In [1]: import numpy as np

In [2]: from numpy import linalg as LA

In [3]: np.set_printoptions(precision=1, suppress=True, linewidth=120, sign=" ")

In [4]: A = np.array([[0, -3, 1, 2, 1, 3],
   ...:     [0, 0, -2, 2, -2, -3],
   ...:     [0, 0, 0, -3, 2, 3],
   ...:     [0, 0, 0, 0, -1, 1],
   ...:     [0, 0, 0, 0, 0, 2],
   ...:     [0, 0, 0, 0, 0, 0]])

In [5]: A
Out[5]: 
array([[ 0, -3,  1,  2,  1,  3],
       [ 0,  0, -2,  2, -2, -3],
       [ 0,  0,  0, -3,  2,  3],
       [ 0,  0,  0,  0, -1,  1],
       [ 0,  0,  0,  0,  0,  2],
       [ 0,  0,  0,  0,  0,  0]])

In [6]: W1 = np.array([[1, 5, 2], [3, 4, 3], [5, 5, 3], [3, 0, 2], [3, 1, 3], [3, 1, 4]])

In [7]: c = np.array([-1, 0, 0])

In [8]: hid = np.maximum(A @ W1 + c, 0)

In [9]: LA.matrix_rank(hid)
Out[9]: np.int64(3)

In [10]: (hid > 0).astype(int)
Out[10]: 
array([[ 1,  0,  1],
       [ 0,  0,  0],
       [ 1,  1,  1],
       [ 0,  0,  1],
       [ 1,  1,  1],
       [ 0,  0,  0]])

In [11]: cent = np.array([[0, -1], [2, 3], [0, 2]])

In [12]: (hid @ cent).round(6).argmax(axis=1)
Out[12]: array([ 1,  0,  1,  1,  1,  0])

In [13]: hid @ cent
Out[13]: 
array([[  0,  13],
       [  0,   0],
       [ 10,  34],
       [  0,   2],
       [  4,  17],
       [  0,   0]])

In [14]: E = np.array([[0.0, -1.0, 2.0, 4.0, 5.0, -5.0],
    ...:     [2.0, 2.0, 2.0, 2.0, -5.0, 2.0],
    ...:     [0.0, 0.0, 2.0, -5.0, 2.0, -4.0],
    ...:     [0.0, 0.0, 0.0, 2.0, 2.0, 2.0],
    ...:     [0.0, 0.0, 0.0, 5.0, 0.0, 0.0],
    ...:     [0.0, 0.0, 0.0, 2.0, 3.0, 4.0]])

In [15]: Uu, sig, VT = LA.svd(E, full_matrices=False)

In [16]: Uu.shape, sig.shape, VT.shape
Out[16]: ((6, 6), (6,), (6, 6))

In [17]: np.round(sig / sig[0], 1) + 0
Out[17]: array([ 1. ,  0.9,  0.6,  0.3,  0. ,  0. ])

In [18]: np.round(VT @ VT.T, 1) + 0
Out[18]: 
array([[ 1.,  0.,  0.,  0.,  0.,  0.],
       [ 0.,  1.,  0.,  0.,  0.,  0.],
       [ 0.,  0.,  1.,  0.,  0.,  0.],
       [ 0.,  0.,  0.,  1.,  0.,  0.],
       [ 0.,  0.,  0.,  0.,  1.,  0.],
       [ 0.,  0.,  0.,  0.,  0.,  1.]])

In [19]: (sig > 1e-8).sum()
Out[19]: np.int64(6)

In [20]: np.cumsum(sig ** 2) / np.sum(sig ** 2)
Out[20]: array([ 0.4,  0.8,  1. ,  1. ,  1. ,  1. ])

In [21]: x0 = np.array([0, 0, 3, 0, 3, 2])

In [22]: rhs = E @ x0

In [23]: rhs
Out[23]: array([11., -5.,  4., 10.,  0., 17.])

In [24]: np.round(LA.solve(E, rhs), 1) + 0
Out[24]: array([ 0.,  0.,  3.,  0.,  3.,  2.])

In [25]: np.round(LA.solve(E.T, E[1]), 1) + 0
Out[25]: array([ 0.,  1.,  0.,  0.,  0.,  0.])

In [26]: np.round(LA.solve(E, 3 * rhs), 1) + 0
Out[26]: array([ 0.,  0.,  9.,  0.,  9.,  6.])

In [27]: F = np.array([[5, 2, 4],
    ...:     [6, 11, 10],
    ...:     [9, 19, 15],
    ...:     [15, 27, 19],
    ...:     [18, 32, 24],
    ...:     [19, 38, 28],
    ...:     [27, 39, 35],
    ...:     [35, 45, 42],
    ...:     [38, 49, 47],
    ...:     [46, 56, 55],
    ...:     [48, 62, 60],
    ...:     [57, 68, 67],
    ...:     [66, 72, 73]])

In [28]: u, r1 = F[8], F[9]

In [29]: u @ r1
Out[29]: np.int64(7077)

In [30]: pr = (u @ r1) / (u @ u) * u

In [31]: np.round((r1 - pr) @ u, 1)
Out[31]: np.float64(0.0)

In [32]: [int(LA.matrix_rank(LA.matrix_power(A, p))) for p in range(1, 7)]
Out[32]: [5, 4, 3, 2, 1, 0]

In [33]: A @ A
Out[33]: 
array([[ 0,  0,  6, -9,  6, 16],
       [ 0,  0,  0,  6, -6, -8],
       [ 0,  0,  0,  0,  3,  1],
       [ 0,  0,  0,  0,  0, -2],
       [ 0,  0,  0,  0,  0,  0],
       [ 0,  0,  0,  0,  0,  0]])

In [34]: J = np.loadtxt("data.csv", delimiter=",")

In [35]: J.round(1) + 0
Out[35]: 
array([[-0.3,  0.8,  0.1,  0.5, -0.1],
       [-0.3, -0.1,  0.1,  0.4,  0.4],
       [-0.4, -0.2, -0.9,  0.1,  0. ],
       [-0.2, -0.4,  0.3,  0.2,  0.5],
       [-0.6,  0.2,  0.2, -0.7,  0.2],
       [ 0.4,  0.4, -0.4, -0.2,  0.7]])

In [36]: x0 = np.array([-3, 0, 1, -1, -3])

In [37]: rhs = J @ x0

In [38]: rhs
Out[38]: array([ 0.7, -0.6,  0.6, -0.9,  2.1, -3.7])

In [39]: np.round(LA.lstsq(J, rhs)[0], 1) + 0
Out[39]: array([-3.,  0.,  1., -1., -3.])

In [40]: np.round(LA.pinv(J) @ J, 1) + 0
Out[40]: 
array([[ 1.,  0.,  0.,  0.,  0.],
       [ 0.,  1.,  0.,  0.,  0.],
       [ 0.,  0.,  1.,  0.,  0.],
       [ 0.,  0.,  0.,  1.,  0.],
       [ 0.,  0.,  0.,  0.,  1.]])

In [41]: rng = np.random.default_rng(208)

In [42]: rhs = rhs + 0.3 * rng.normal(size=6)

In [43]: rhs
Out[43]: array([ 0.6, -1.1,  0.1, -0.7,  2. , -3.8])

In [44]: c, *_ = LA.lstsq(J, rhs)

In [45]: c.round()
Out[45]: array([-3., -0.,  1., -1., -3.])

In [46]: c
Out[46]: array([-2.7, -0.1,  1.4, -1.1, -3.2])

In [47]: round(LA.norm(rhs - J @ c), 1)
Out[47]: np.float64(0.4)

In [48]: np.round(J.T @ (rhs - J @ c), 1) + 0
Out[48]: array([ 0.,  0.,  0.,  0.,  0.])

In [49]: t = np.radians(60)

In [50]: Rm = np.eye(5)

In [51]: Rm[0, 0] = Rm[1, 1] = np.cos(t)

In [52]: Rm[0, 1], Rm[1, 0] = -np.sin(t), np.sin(t)

In [53]: Rm
Out[53]: 
array([[ 0.5, -0.9,  0. ,  0. ,  0. ],
       [ 0.9,  0.5,  0. ,  0. ,  0. ],
       [ 0. ,  0. ,  1. ,  0. ,  0. ],
       [ 0. ,  0. ,  0. ,  1. ,  0. ],
       [ 0. ,  0. ,  0. ,  0. ,  1. ]])

In [54]: B = J @ Rm.T

In [55]: np.abs(B - J).max(axis=0)
Out[55]: array([ 0.5,  0.6,  0. ,  0. ,  0. ])

In [56]: np.allclose(J @ J.T, B @ B.T)
Out[56]: True

In [57]: np.round(LA.det(Rm), 1), np.trace(Rm)
Out[57]: (np.float64(1.0), np.float64(4.0))

In [58]: B.round(1) + 0
Out[58]: 
array([[-0.8,  0.1,  0.1,  0.5, -0.1],
       [-0.1, -0.3,  0.1,  0.4,  0.4],
       [ 0. , -0.5, -0.9,  0.1,  0. ],
       [ 0.3, -0.4,  0.3,  0.2,  0.5],
       [-0.5, -0.4,  0.2, -0.7,  0.2],
       [-0.1,  0.6, -0.4, -0.2,  0.7]])

In [59]: LA.svd(J, compute_uv=False), LA.svd(B, compute_uv=False)
Out[59]: (array([ 1.,  1.,  1.,  1.,  1.]), array([ 1.,  1.,  1.,  1.,  1.]))

In [60]: x0 = np.array([-3, -3, -2, 3, 2])

In [61]: h1 = np.maximum(J @ x0, 0)

In [62]: np.round(J * (h1 > 1e-9)[:, None], 1) + 0
Out[62]: 
array([[ 0. ,  0. ,  0. ,  0. ,  0. ],
       [-0.3, -0.1,  0.1,  0.4,  0.4],
       [-0.4, -0.2, -0.9,  0.1,  0. ],
       [-0.2, -0.4,  0.3,  0.2,  0.5],
       [ 0. ,  0. ,  0. ,  0. ,  0. ],
       [ 0. ,  0. ,  0. ,  0. ,  0. ]])

In [63]: np.maximum(J @ (3 * x0), 0)
Out[63]: array([  0. ,   9.6,  11.3,   9. ,   0. ,   0. ])

In [64]: J.T @ h1
Out[64]: array([-3.3, -2.2, -2.1,  2.3,  2.7])

In [65]: np.flatnonzero(h1 > 1e-9)
Out[65]: array([ 1,  2,  3])

In [66]: np.maximum(J @ x0, 0) - np.maximum(-J @ x0, 0)
Out[66]: array([-0.3,  3.2,  3.8,  3. , -1. , -0.8])

In [67]: arr = np.array([[7, 8, 6, 7, 5],
    ...:     [2, 2, 2, 5, 2],
    ...:     [3, 0, 3, 1, 5],
    ...:     [3, 7, 0, 0, 5],
    ...:     [0, 8, 0, 5, 9]])

In [68]: proj = np.triu(np.array([[-2, 0, -2, 2, 0],
    ...:     [-2, 1, 2, -2, 0],
    ...:     [1, 0, 0, 1, -2],
    ...:     [-2, 0, 0, -1, 2],
    ...:     [-2, 2, -1, -1, 2]]), 1) + np.eye(5)

In [69]: B = proj @ arr @ LA.inv(proj)

In [70]: B
Out[70]: 
array([[   7.,   22.,  -30.,   65., -185.],
       [   2.,  -12.,   36.,  -57.,  188.],
       [   6.,   -9.,   33.,  -72.,  202.],
       [   3.,   23.,  -40.,   90., -237.],
       [   0.,    8.,  -16.,   37.,  -97.]])

In [71]: np.poly(B)
Out[71]: array([    1.,   -21.,    18.,   595., -1022., -2519.])

In [72]: np.allclose(arr, arr.T)
Out[72]: False

In [73]: np.allclose(arr @ arr.T, arr.T @ arr)
Out[73]: False

In [74]: round(float(np.abs(LA.eigvals(arr)).max()), 1)
Out[74]: 18.5

In [75]: u, r1 = arr[2], arr[4]

In [76]: u @ u
Out[76]: np.int64(44)

In [77]: pr = (u @ r1) / (u @ u) * u

In [78]: r1 - pr
Out[78]: array([-3.4,  8. , -3.4,  3.9,  3.3])

In [79]: np.outer(u, r1)
Out[79]: 
array([[  0,  24,   0,  15,  27],
       [  0,   0,   0,   0,   0],
       [  0,  24,   0,  15,  27],
       [  0,   8,   0,   5,   9],
       [  0,  40,   0,  25,  45]])

In [80]: u = np.array([2, 3, 1, 1, 0])

In [81]: B = arr + np.outer(u, np.eye(5)[4])

In [82]: round(float(LA.det(B) / LA.det(arr)), 1), round(float(1 + LA.solve(arr, u)[4]), 1)
Out[82]: (1.1, 1.1)

In [83]: B
Out[83]: 
array([[ 7.,  8.,  6.,  7.,  7.],
       [ 2.,  2.,  2.,  5.,  5.],
       [ 3.,  0.,  3.,  1.,  6.],
       [ 3.,  7.,  0.,  0.,  6.],
       [ 0.,  8.,  0.,  5.,  9.]])

In [84]: LA.matrix_rank(B - arr)
Out[84]: np.int64(1)

In [85]: labels = rng.permutation(6)

In [86]: labels
Out[86]: array([ 3,  5,  1,  0,  2,  4])

In [87]: B = E[labels][:, labels]

In [88]: np.trace(B)
Out[88]: np.float64(10.0)

In [89]: B
Out[89]: 
array([[ 2.,  2.,  0.,  0.,  0.,  2.],
       [ 2.,  4.,  0.,  0.,  0.,  3.],
       [ 2.,  2.,  2.,  2.,  2., -5.],
       [ 4., -5., -1.,  0.,  2.,  5.],
       [-5., -4.,  0.,  0.,  2.,  2.],
       [ 5.,  0.,  0.,  0.,  0.,  0.]])

In [90]: np.diag(B)
Out[90]: array([ 2.,  4.,  2.,  0.,  2.,  0.])

In [91]: np.allclose(B, E)
Out[91]: False

In [92]: np.sort(np.abs(LA.eigvals(B)))
Out[92]: array([ 0.9,  1.4,  1.4,  1.6,  2. ,  6.7])

In [93]: feats = np.load("m.npy")

In [94]: feats.round(1) + 0
Out[94]: 
array([[-0.4,  0.7, -0.6,  0. , -0.1, -0.2],
       [-0.1, -0.6, -0.4, -0.4, -0.5, -0.2],
       [ 0.5,  0.1,  0.1, -0.1,  0.1, -0.8],
       [-0.4,  0.3,  0.5, -0.7,  0. , -0.1],
       [ 0.6,  0.4,  0. , -0.3, -0.5,  0.4],
       [ 0.2,  0. , -0.4, -0.5,  0.7,  0.3]])

In [95]: W1 = np.array([[0, 1, 0, -2, -1, 2],
    ...:     [1, -2, -2, 1, 2, -1],
    ...:     [-1, 1, 1, -2, -1, 2],
    ...:     [-1, -2, 1, 2, 0, -1],
    ...:     [-2, 1, 1, 1, 2, -2],
    ...:     [2, 0, 0, 0, -1, -2]])

In [96]: c = np.array([0, 1, 1, 0, 2, -2])

In [97]: hid = np.maximum(feats @ W1 + c, 0)

In [98]: LA.matrix_rank(hid)
Out[98]: np.int64(6)

In [99]: cent = np.array([[2, 0, 0], [2, 2, 2], [2, 2, 1], [2, 2, 2], [2, 0, 2], [1, 2, 0]])

In [100]: (hid @ cent).round(6).argmax(axis=1)
Out[100]: array([ 0,  0,  0,  0,  0,  0])

In [101]: x0 = np.array([2, 1, 0, -1, -2, 1])

In [102]: np.round(LA.inv(feats), 1) + 0
Out[102]: 
array([[-0.4, -0.1,  0.5, -0.4,  0.6,  0.2],
       [ 0.7, -0.6,  0.1,  0.3,  0.4,  0. ],
       [-0.6, -0.4,  0.1,  0.5,  0. , -0.4],
       [ 0. , -0.4, -0.1, -0.7, -0.3, -0.5],
       [-0.1, -0.5,  0.1,  0. , -0.5,  0.7],
       [-0.2, -0.2, -0.8, -0.1,  0.4,  0.3]])

In [103]: round(LA.norm(x0), 1), np.round(LA.norm(feats @ x0), 1)
Out[103]: (np.float64(3.3), np.float64(3.3))

In [104]: np.sort(np.abs(np.degrees(np.angle(LA.eigvals(feats)))))
Out[104]: array([   0. ,   95.3,   95.3,  144.7,  144.7,  180. ])

In [105]: [p for p in range(1, 25) if np.allclose(LA.matrix_power(feats, p), np.eye(6))]
Out[105]: []

In [106]: round(LA.det(feats), 1)
Out[106]: np.float64(-1.0)

In [107]: cent = np.array([[-0.1, 0.3, -1.1, 1.2, 0.0, 0.3], [0.0, -2.2, 0.2, 1.5, -0.1, 0.0]])

In [108]: data = np.array([[2, 2],
     ...:     [4, 1],
     ...:     [4, 5],
     ...:     [3, 2],
     ...:     [2, 4],
     ...:     [3, 0],
     ...:     [1, 4],
     ...:     [4, 4],
     ...:     [2, 2],
     ...:     [5, 2],
     ...:     [1, 0],
     ...:     [4, 2],
     ...:     [3, 0],
     ...:     [5, 1],
     ...:     [0, 0],
     ...:     [4, 3]]) @ cent + 0.3 * rng.normal(size=(16, 6))

In [109]: data.round(1) + 0
Out[109]: 
array([[-0.4, -3.2, -1.7,  5.2,  0.5,  1. ],
       [ 0. , -1.3, -4.4,  6.7,  0.3,  1.1],
       [ 0. , -9.7, -3. , 13. , -0.9,  0.8],
       [-0.5, -3.4, -2.9,  6.4,  0. ,  0.6],
       [-0.4, -7.9, -1.5,  8.3, -1. ,  0.9],
       [-0.2,  0.4, -3.5,  3. , -0.5,  1. ],
       [-0.2, -8.2, -0.4,  7.3, -0.7,  0.1],
       [-0.2, -7.8, -3.5, 10.8, -0.6,  1.2],
       [-0.4, -3.1, -1.8,  5.3, -0.1,  0.5],
       [-0.6, -2.6, -4.9,  9.2,  0.1,  1.2],
       [-0.8,  0.6, -0.8,  0.9, -0.3,  0.5],
       [-0.1, -3.3, -3.9,  7.8, -0.5,  1.9],
       [-0.2,  0.6, -3.6,  3.8,  0.2,  1. ],
       [-0.6, -0.4, -4.7,  7.4,  0. ,  1.8],
       [-0.3,  0.2,  0. ,  0.2,  0.3,  0.1],
       [-0.5, -5.5, -3.9,  9.3,  0. ,  1.3]])

In [110]: x0 = np.array([1, -2, 2, -1, 2, 2])

In [111]: rhs = data @ x0

In [112]: rhs.round(1) + 0
Out[112]: array([  0.6, -10.2,   0. ,  -4.5,   4. ,  -9.9,   7.1,  -1.2,  -2.5, -11.9,  -3.8,  -6.3,  -9.9, -13.1,  -0.2,  -4.2])

In [113]: LA.solve(data, rhs)
LinAlgError: Last 2 dimensions of the array must be square


In [114]: rhs = rhs + 0.3 * rng.normal(size=16)

In [115]: rhs
Out[115]: array([  0.6,  -9.7,   0.1,  -4.3,   3.8, -10.3,   7.6,  -0.9,  -2.6, -11.8,  -4.1,  -6.6,  -9.8, -12.9,  -0.6,  -4.1])

In [116]: c, *_ = LA.lstsq(data, rhs)

In [117]: np.round(LA.norm(rhs - data @ c), 1)
Out[117]: np.float64(0.8)

In [118]: c.round()
Out[118]: array([ 1., -2.,  2., -1.,  2.,  2.])

In [119]: np.round(data.T @ (rhs - data @ c), 1) + 0
Out[119]: array([ 0.,  0.,  0.,  0.,  0.,  0.])
